$ ipython --no-banner

In [1]: import numpy as np

In [2]: np.set_printoptions(precision=2, suppress=True, linewidth=160, sign=" ")

In [3]: out = np.array([[-3, 2], [-4, 1]])

In [4]: W2 = np.array([[0, 2, -2], [1, 1, 0], [0, 0, 1]])

In [5]: A = np.kron(out, W2)

In [6]: A
Out[6]: 
array([[ 0, -6,  6,  0,  4, -4],
       [-3, -3,  0,  2,  2,  0],
       [ 0,  0, -3,  0,  0,  2],
       [ 0, -8,  8,  0,  2, -2],
       [-4, -4,  0,  1,  1,  0],
       [ 0,  0, -4,  0,  0,  1]])

In [7]: x = np.array([3, -2, 0, 0, -2, 2])

In [8]: target = A @ x

In [9]: target
Out[9]: array([-4, -7,  4,  8, -6,  2])

In [10]: np.linalg.solve(A, target + A[:, 5])
Out[10]: array([ 3., -2., -0.,  0., -2.,  3.])

In [11]: np.linalg.solve(A, target)
Out[11]: array([ 3., -2., -0.,  0., -2.,  2.])

In [12]: np.linalg.solve(A, A[:, 0])
Out[12]: array([ 1., -0., -0.,  0.,  0.,  0.])

In [13]: np.linalg.solve(A, 4 * target)
Out[13]: array([12., -8., -0.,  0., -8.,  8.])

In [14]: out = A / np.linalg.norm(A, axis=1, keepdims=True)

In [15]: C2 = out @ out.T

In [16]: (C2 - 2 * np.eye(6)).round(6).argmax(axis=1)
Out[16]: array([ 3,  4,  5,  0,  1,  2])

In [17]: np.degrees(np.arccos(np.clip(C2[4, 2], -1, 1)))
Out[17]: np.float64(90.0)

In [18]: (np.abs(C2) > 0.9).astype(int)
Out[18]: 
array([[ 1,  0,  0,  1,  0,  0],
       [ 0,  1,  0,  0,  1,  0],
       [ 0,  0,  1,  0,  0,  1],
       [ 1,  0,  0,  1,  0,  0],
       [ 0,  1,  0,  0,  1,  0],
       [ 0,  0,  1,  0,  0,  1]])

In [19]: C2 = A.T @ A

In [20]: np.linalg.eigvalsh(C2)[::-1]
Out[20]: array([ 264.1 ,   48.78,    7.77,    7.68,    1.44,    0.23])

In [21]: C2
Out[21]: 
array([[  25,   25,    0,  -10,  -10,    0],
       [  25,  125, -100,  -10,  -50,   40],
       [   0, -100,  125,    0,   40,  -50],
       [ -10,  -10,    0,    5,    5,    0],
       [ -10,  -50,   40,    5,   25,  -20],
       [   0,   40,  -50,    0,  -20,   25]])

In [22]: np.linalg.svd(A, compute_uv=False) ** 2
Out[22]: array([ 264.1 ,   48.78,    7.77,    7.68,    1.44,    0.23])

In [23]: w1 = np.array([[0, 1], [1, 2], [0, 2], [1, 2], [2, 0], [1, 2]])

In [24]: beta = np.array([-3, 3])

In [25]: hid = np.maximum(A @ w1 + beta, 0)

In [26]: (hid > 0).mean(axis=0)
Out[26]: array([ 0.  ,  0.17])

In [27]: hid
Out[27]: 
array([[ 0,  0],
       [ 0,  0],
       [ 0,  1],
       [ 0,  0],
       [ 0,  0],
       [ 0,  0]])

In [28]: (hid > 0).astype(int)
Out[28]: 
array([[ 0,  0],
       [ 0,  0],
       [ 0,  1],
       [ 0,  0],
       [ 0,  0],
       [ 0,  0]])

In [29]: np.linalg.matrix_rank(hid)
Out[29]: np.int64(1)

In [30]: W2 = np.array([[-5, 9], [1, -4]])

In [31]: w1 @ W2
Out[31]: 
array([[  1,  -4],
       [ -3,   1],
       [  2,  -8],
       [ -3,   1],
       [-10,  18],
       [ -3,   1]])

In [32]: hid @ W2
Out[32]: 
array([[ 0,  0],
       [ 0,  0],
       [ 1, -4],
       [ 0,  0],
       [ 0,  0],
       [ 0,  0]])

In [33]: blk = np.stack([A, -2 * A, A[::-1]])

In [34]: np.linalg.det(blk)
Out[34]: array([  500., 32000.,  -500.])

In [35]: np.linalg.norm(blk, axis=(1, 2))
Out[35]: array([ 18.17,  36.33,  18.17])

In [36]: blk.shape
Out[36]: (3, 6, 6)

In [37]: data = np.loadtxt("out19.csv", delimiter=",")

In [38]: data
Out[38]: 
array([[ 1.  ,  0.9 ,  0.81,  0.73],
       [ 0.9 ,  1.  ,  0.9 ,  0.81],
       [ 0.81,  0.9 ,  1.  ,  0.9 ],
       [ 0.73,  0.81,  0.9 ,  1.  ]])

In [39]: np.diff(data, axis=0)
Out[39]: 
array([[-0.1 ,  0.1 ,  0.09,  0.08],
       [-0.09, -0.1 ,  0.1 ,  0.09],
       [-0.08, -0.09, -0.1 ,  0.1 ]])

In [40]: np.linalg.matrix_rank(data)
Out[40]: np.int64(4)

In [41]: np.abs(data).max()
Out[41]: np.float64(1.0)

In [42]: np.linalg.svd(data, compute_uv=False)
Out[42]: array([ 3.53,  0.31,  0.1 ,  0.06])

In [43]: data.shape
Out[43]: (4, 4)

In [44]: data.sum(axis=0)
Out[44]: array([ 3.44,  3.61,  3.61,  3.44])

In [45]: x = np.ones(4)

In [46]: for _ in range(7):
    ...:     x = data @ x
    ...:     x /= np.linalg.norm(x)
    ...:     print(round(x @ data @ x, 2))
    ...: 
3.53
3.53
3.53
3.53
3.53
3.53
3.53

In [47]: x
Out[47]: array([ 0.49,  0.51,  0.51,  0.49])

In [48]: hat = np.triu(np.array([[2, 0, 3, 2], [2, 3, 3, -1], [3, -2, -2, -1], [0, 0, -2, 3]]), 1) + np.eye(4)

In [49]: out = hat @ data @ np.linalg.inv(hat)

In [50]: np.round(np.linalg.det(out), 2)
Out[50]: np.float64(0.01)

In [51]: hat @ data - data @ hat
Out[51]: 
array([[ 3.89,  4.32, -0.9 ,  4.41],
       [ 1.7 ,  1.89, -3.6 ,  1.8 ],
       [-0.73, -0.81, -6.03, -0.72],
       [ 0.  ,  0.  , -4.62,  0.25]])

In [52]: out
Out[52]: 
array([[  4.89,   5.22, -24.72, -23.85],
       [  2.6 ,   2.89, -13.47, -13.27],
       [  0.08,   0.09,  -0.41,  -0.58],
       [  0.73,   0.81,  -3.72,  -3.37]])

In [53]: J = np.array([[0.0, 1.0, 0.0], [-1.0, 0.0, 0.0], [0.0, 0.0, 1.0]])

In [54]: np.round(np.linalg.det(J), 2)
Out[54]: np.float64(1.0)

In [55]: (np.linalg.matrix_power((J != 0) + (J.T != 0) + np.eye(3), 3) > 0).astype(int)
Out[55]: 
array([[ 1,  1,  0],
       [ 1,  1,  0],
       [ 0,  0,  1]])

In [56]: x = np.array([-1, -2, 0])

In [57]: round(np.linalg.det(J), 2)
Out[57]: np.float64(1.0)

In [58]: np.sort(np.abs(np.degrees(np.angle(np.linalg.eigvals(J)))))
Out[58]: array([  0.,  90.,  90.])

In [59]: hat = np.triu(np.array([[-1, 2, -1], [2, 2, 1], [2, 0, 0]]), 1) + np.eye(3)

In [60]: out = hat @ J @ np.linalg.inv(hat)

In [61]: out
Out[61]: 
array([[-2.,  5., -8.],
       [-1.,  2., -2.],
       [ 0.,  0.,  1.]])

In [62]: np.round(np.linalg.det(out), 2)
Out[62]: np.float64(1.0)

In [63]: np.trace(out), np.trace(J)
Out[63]: (np.float64(1.0), np.float64(1.0))

In [64]: np.linalg.matrix_rank(out)
Out[64]: np.int64(3)

In [65]: arr = np.load("sample19.npy")

In [66]: arr
Out[66]: 
array([[-4,  0, -6,  0],
       [ 2,  4,  3,  6],
       [-4,  0, -4,  0],
       [ 2,  4,  2,  4]])

In [67]: f = np.array([-2, 2, 3, -1])

In [68]: out = arr + np.outer(f, np.eye(4)[0])

In [69]: np.linalg.matrix_rank(out - arr)
Out[69]: np.int64(1)

In [70]: round(np.linalg.det(out) / np.linalg.det(arr), 2), round(1 + np.linalg.solve(arr, f)[0], 2)
Out[70]: (np.float64(-2.25), np.float64(-2.25))

In [71]: out
Out[71]: 
array([[-6.,  0., -6.,  0.],
       [ 4.,  4.,  3.,  6.],
       [-1.,  0., -4.,  0.],
       [ 1.,  4.,  2.,  4.]])
